$ ipython --no-banner

In [1]: import numpy as np

In [2]: np.set_printoptions(precision=2, suppress=True, linewidth=120, floatmode="fixed")

In [3]: arr = np.array([[1.5, 0.8, -1.8, -0.2],
   ...:     [-0.1, 0.0, -0.8, -1.4],
   ...:     [-1.0, 0.2, -1.0, -0.1],
   ...:     [-1.3, 0.4, 0.0, 0.0],
   ...:     [1.4, 0.1, 0.9, -0.2],
   ...:     [-0.7, 1.0, 1.0, 0.1]])

In [4]: arr[:, 0] *= 10

In [5]: print(arr)
[[ 15.00   0.80  -1.80  -0.20]
 [ -1.00   0.00  -0.80  -1.40]
 [-10.00   0.20  -1.00  -0.10]
 [-13.00   0.40   0.00   0.00]
 [ 14.00   0.10   0.90  -0.20]
 [ -7.00   1.00   1.00   0.10]]

In [6]: # column 0 is much longer than the rest

In [7]: B = np.c_[arr[:, :1] @ np.array([[-3]]), np.array([5, 1, 1, 1, 3, 5])]

In [8]: print(B)
[[-45.00   5.00]
 [  3.00   1.00]
 [ 30.00   1.00]
 [ 39.00   1.00]
 [-42.00   3.00]
 [ 21.00   5.00]]

In [9]: print(np.linalg.matrix_rank(B))
2

In [10]: print(np.linalg.norm(np.linalg.qr(arr)[0].T @ B, axis=0) ** 2 / ((B ** 2).sum(axis=0) + 1e-12))
[1.00 0.97]

In [11]: print(np.round(np.linalg.norm(B - arr @ np.linalg.lstsq(arr, B)[0], axis=0), 2) + 0)
[0.00 1.27]

In [12]: print(np.round(np.linalg.lstsq(arr, B[:, 0])[0], 2) + 0)
[-3.00  0.00  0.00  0.00]

In [13]: proj = arr @ np.linalg.solve(arr.T @ arr, arr.T)

In [14]: print(np.diag(proj))
[0.97 0.98 0.34 0.31 0.55 0.84]

In [15]: print(np.round((np.eye(6) - proj) @ arr, 2) + 0)
[[0.00 0.00 0.00 0.00]
 [0.00 0.00 0.00 0.00]
 [0.00 0.00 0.00 0.00]
 [0.00 0.00 0.00 0.00]
 [0.00 0.00 0.00 0.00]
 [0.00 0.00 0.00 0.00]]

In [16]: print(np.round(proj @ arr[:, 3], 2) + 0)
[-0.20 -1.40 -0.10  0.00 -0.20  0.10]

In [17]: print(np.linalg.matrix_rank(np.eye(6) - proj))
2

In [18]: mat = np.loadtxt("sample2.csv", delimiter=",")

In [19]: print(mat)
[[-1.00 -4.00  2.00  0.00  1.00  1.00]
 [-3.00  3.00 -2.00 -1.00  1.00  0.00]
 [ 0.00  0.00  3.00 -1.00 -3.00  2.00]
 [ 0.00  0.00 -2.00  3.00  2.00  0.00]
 [ 0.00  0.00 -3.00  1.00  2.00  1.00]
 [ 0.00  0.00 -3.00  2.00 -1.00  3.00]]

In [20]: q, vecs = np.linalg.qr(mat[:, :3])[0], np.linalg.qr(mat[:, 3:])[0]

In [21]: sv = np.linalg.svd(q.T @ vecs, compute_uv=False)

In [22]: print(np.round(np.linalg.norm(q @ q.T - vecs @ vecs.T, 2), 2))
0.99

In [23]: B = arr / np.linalg.norm(arr, axis=1)
---------------------------------------------------------------------------
ValueError                                Traceback (most recent call last)
Cell In[23], line 1
----> 1 B = arr / np.linalg.norm(arr, axis=1)

ValueError: operands could not be broadcast together with shapes (6,4) (6,) 

In [24]: B = arr / np.linalg.norm(arr, axis=1, keepdims=True)

In [25]: gram = B @ B.T

In [26]: print(np.round(np.degrees(np.arccos(np.clip(gram[4, 1], -1, 1))), 2))
122.85

In [27]: print(gram)
[[ 1.00 -0.46 -0.97 -0.99  0.98 -0.98]
 [-0.46  1.00  0.57  0.53 -0.54  0.45]
 [-0.97  0.57  1.00  0.99 -1.00  0.96]
 [-0.99  0.53  0.99  1.00 -1.00  0.98]
 [ 0.98 -0.54 -1.00 -1.00  1.00 -0.97]
 [-0.98  0.45  0.96  0.98 -0.97  1.00]]

In [28]: print(np.linalg.norm(B, axis=1))
[1.00 1.00 1.00 1.00 1.00 1.00]

In [29]: print(gram[4])
[ 0.98 -0.54 -1.00 -1.00  1.00 -0.97]

In [30]: def softmax(z):
    ...:     e = np.exp(z - z.max(axis=-1, keepdims=True))
    ...:     return e / e.sum(axis=-1, keepdims=True)
    ...: 

In [31]: print(softmax(mat).sum(axis=1))
[1.00 1.00 1.00 1.00 1.00 1.00]

In [32]: print(np.round(softmax(10 * mat[2]), 2) + 0)
[0.00 0.00 1.00 0.00 0.00 0.00]

In [33]: scores = mat @ mat.T / np.sqrt(6)

In [34]: print(softmax(scores).round(6).argmax(axis=1))
[0 1 2 3 4 5]

In [35]: print(np.round(softmax(scores)[2] @ mat, 2) + 0)
[ 0.00  0.00  3.00 -1.00 -3.00  2.00]

In [36]: x0 = np.array([2, -1, -1, 2, 0, 0])

In [37]: target = mat @ x0

In [38]: c, lr = np.zeros(6), 1 / np.linalg.norm(mat, 2) ** 2

In [39]: for i in range(200):
    ...:     c -= lr * mat.T @ (mat @ c - target)
    ...:     if i % 50 == 0: print(i, round(np.linalg.norm(mat @ c - target), 2))
    ...: 
0 8.22
50 0.08
100 0.05
150 0.03

In [40]: print(round(float(np.linalg.cond(mat)), 2))
10.22

In [41]: U, sv, Vt = np.linalg.svd(arr)

In [42]: print(np.argmax(sv[:-1] / (sv[1:] + 1e-6)) + 1)
1

In [43]: print(sv)
[27.21  2.65  1.34  1.26]

In [44]: B = U[:, :1] @ np.diag(sv[:1]) @ Vt[:1]

In [45]: print(np.round(np.abs(arr - B).max(), 2))
1.58

In [46]: print(B.round(2) + 0)
[[ 15.02  -0.02  -0.22  -0.08]
 [ -0.98   0.00   0.01   0.01]
 [ -9.98   0.01   0.14   0.06]
 [-13.00   0.01   0.19   0.07]
 [ 13.98  -0.01  -0.20  -0.08]
 [ -7.01   0.01   0.10   0.04]]

In [47]: print(np.linalg.matrix_rank(B))
1

In [48]: print(round(np.linalg.norm(arr - B) / np.linalg.norm(arr), 2))
0.12

In [49]: print(np.linalg.matrix_rank(arr, rtol=0.05))
2
